$ ipython --no-banner

In [1]: import numpy as np

In [2]: import numpy.linalg as la

In [3]: np.set_printoptions(suppress=True, linewidth=120)

In [4]: r0 = np.array([-8, 5, -6, 3, 2, 4, -5, -8, -6])

In [5]: M = -1 * np.eye(9) + np.outer(r0, r0)

In [6]: M
Out[6]: 
array([[ 63., -40.,  48., -24., -16., -32.,  40.,  64.,  48.],
       [-40.,  24., -30.,  15.,  10.,  20., -25., -40., -30.],
       [ 48., -30.,  35., -18., -12., -24.,  30.,  48.,  36.],
       [-24.,  15., -18.,   8.,   6.,  12., -15., -24., -18.],
       [-16.,  10., -12.,   6.,   3.,   8., -10., -16., -12.],
       [-32.,  20., -24.,  12.,   8.,  15., -20., -32., -24.],
       [ 40., -25.,  30., -15., -10., -20.,  24.,  40.,  30.],
       [ 64., -40.,  48., -24., -16., -32.,  40.,  63.,  48.],
       [ 48., -30.,  36., -18., -12., -24.,  30.,  48.,  35.]])

In [7]: # equal to its transpose

In [8]: la.cond(M) > 100
Out[8]: np.True_

In [9]: np.round(la.norm(M, 2) / la.norm(M), 2)
Out[9]: np.float64(1.0)

In [10]: la.matrix_rank(M, rtol=0.1)
Out[10]: np.int64(1)

In [11]: np.argsort(-la.norm(M, axis=0).round(6), kind="stable")[:3]
Out[11]: array([0, 7, 2])

In [12]: W0 = np.load("test2.npy")

In [13]: print(W0.round(2))
[[-0.33  0.53 -0.18  1.57 -1.51  1.96]
 [-0.24 -1.85  0.62 -0.07 -1.19 -1.93]
 [ 0.36 -0.37  0.12 -1.61  1.67 -1.83]
 [-0.12 -1.76  0.59 -0.49 -0.63 -2.22]
 [ 0.13 -1.26  0.42 -1.18  0.54 -2.35]
 [ 0.28 -0.75  0.25 -1.5   1.27 -2.11]
 [-0.26  0.84 -0.28  1.46 -1.16  2.16]
 [ 0.03  1.62 -0.54  0.78  0.19  2.34]
 [ 0.49  0.64 -0.21 -1.56  2.3  -0.76]
 [-0.29  0.7  -0.23  1.52 -1.33  2.08]
 [ 0.02  1.61 -0.54  0.79  0.17  2.34]
 [ 0.24  1.85 -0.62  0.07  1.19  1.93]
 [-0.37  0.34 -0.11  1.62 -1.7   1.8 ]
 [ 0.47  1.45 -0.48 -1.05  2.25  0.51]
 [ 0.5   0.77 -0.26 -1.51  2.34 -0.59]
 [ 0.14  1.78 -0.59  0.44  0.7   2.19]
 [-0.02  1.52 -0.51  0.92 -0.05  2.36]
 [-0.5  -1.07  0.36  1.36 -2.36  0.15]
 [ 0.4  -0.16  0.05 -1.64  1.85 -1.64]
 [ 0.5   0.76 -0.25 -1.52  2.33 -0.61]
 [ 0.39 -0.22  0.07 -1.63  1.8  -1.7 ]
 [-0.49 -0.62  0.21  1.57 -2.29  0.79]
 [ 0.19 -1.07  0.36 -1.33  0.85 -2.28]
 [-0.35 -1.81  0.6   0.38 -1.7  -1.49]
 [-0.5  -1.17  0.39  1.3  -2.35 -0.01]
 [-0.47 -1.49  0.5   1.   -2.22 -0.61]
 [ 0.11 -1.31  0.44 -1.15  0.47 -2.36]
 [-0.5  -0.86  0.29  1.48 -2.35  0.47]
 [ 0.1   1.74 -0.58  0.54  0.55  2.24]]

In [14]: # rows and columns are dependent

In [15]: rng = np.random.default_rng(87081)

In [16]: M2 = W0 + rng.integers(-2, 3, (29, 2)) @ rng.integers(-2, 3, (2, 6))

In [17]: M2.round(2)
Out[17]: 
array([[-0.33, -2.47, -0.18,  4.57, -6.51,  1.96],
       [-0.24, -1.85,  0.62, -6.07,  0.81, -7.93],
       [ 0.36, -0.37,  0.12, -1.61,  1.67, -1.83],
       [-0.12,  0.24,  0.59, -4.49,  3.37, -4.22],
       [ 0.13, -3.26,  0.42,  2.82, -3.46, -0.35],
       [ 0.28, -2.75,  0.25, -0.5 , -1.73, -3.11],
       [-0.26,  0.84, -0.28, -1.54, -0.16, -0.84],
       [ 0.03,  0.62, -0.54, -3.22,  0.19, -2.66],
       [ 0.49, -1.36, -0.21, -0.56, -0.7 , -1.76],
       [-0.29,  0.7 , -0.23, -4.48,  0.67, -3.92],
       [ 0.02,  0.61, -0.54,  5.79, -2.83,  6.34],
       [ 0.24, -2.15, -0.62,  2.07, -4.81, -0.07],
       [-0.37,  0.34, -0.11, -1.38, -0.7 , -1.2 ],
       [ 0.47,  0.45, -0.48,  3.95, -0.75,  4.51],
       [ 0.5 ,  4.77, -0.26, -3.51,  8.34,  1.41],
       [ 0.14,  3.78, -0.59, -3.56,  4.7 ,  0.19],
       [-0.02,  0.52, -0.51,  2.92, -2.05,  3.36],
       [-0.5 ,  0.93,  0.36, -2.64,  1.64, -1.85],
       [ 0.4 , -0.16,  0.05, -4.64,  2.85, -4.64],
       [ 0.5 ,  0.76, -0.25,  1.48,  1.33,  2.39],
       [ 0.39, -1.22,  0.07,  3.37, -1.2 ,  2.3 ],
       [-0.49, -2.62,  0.21, -0.43, -4.29, -3.21],
       [ 0.19, -1.07,  0.36,  4.67, -1.15,  3.72],
       [-0.35, -1.81,  0.6 ,  3.38, -2.7 ,  1.51],
       [-0.5 , -1.17,  0.39,  1.3 , -2.35, -0.01],
       [-0.47, -1.49,  0.5 , -5.  , -0.22, -6.61],
       [ 0.11,  0.69,  0.44,  0.85,  2.47,  1.64],
       [-0.5 , -3.86,  0.29,  4.48, -7.35,  0.47],
       [ 0.1 , -1.26, -0.58,  0.54, -3.45, -0.76]])

In [18]: np.abs(M2 - W0).sum(axis=1)
Out[18]: 
array([11., 14.,  0., 12., 12.,  7.,  7., 10.,  7., 14., 13., 14.,  7., 13., 14., 12.,  6., 12.,  7.,  7., 13., 10.,
       14.,  7.,  0., 14., 10., 11., 10.])

In [19]: print(np.round(la.svd(M2 - W0, compute_uv=False), 2) + 0)
[28.02 17.47  0.    0.    0.    0.  ]
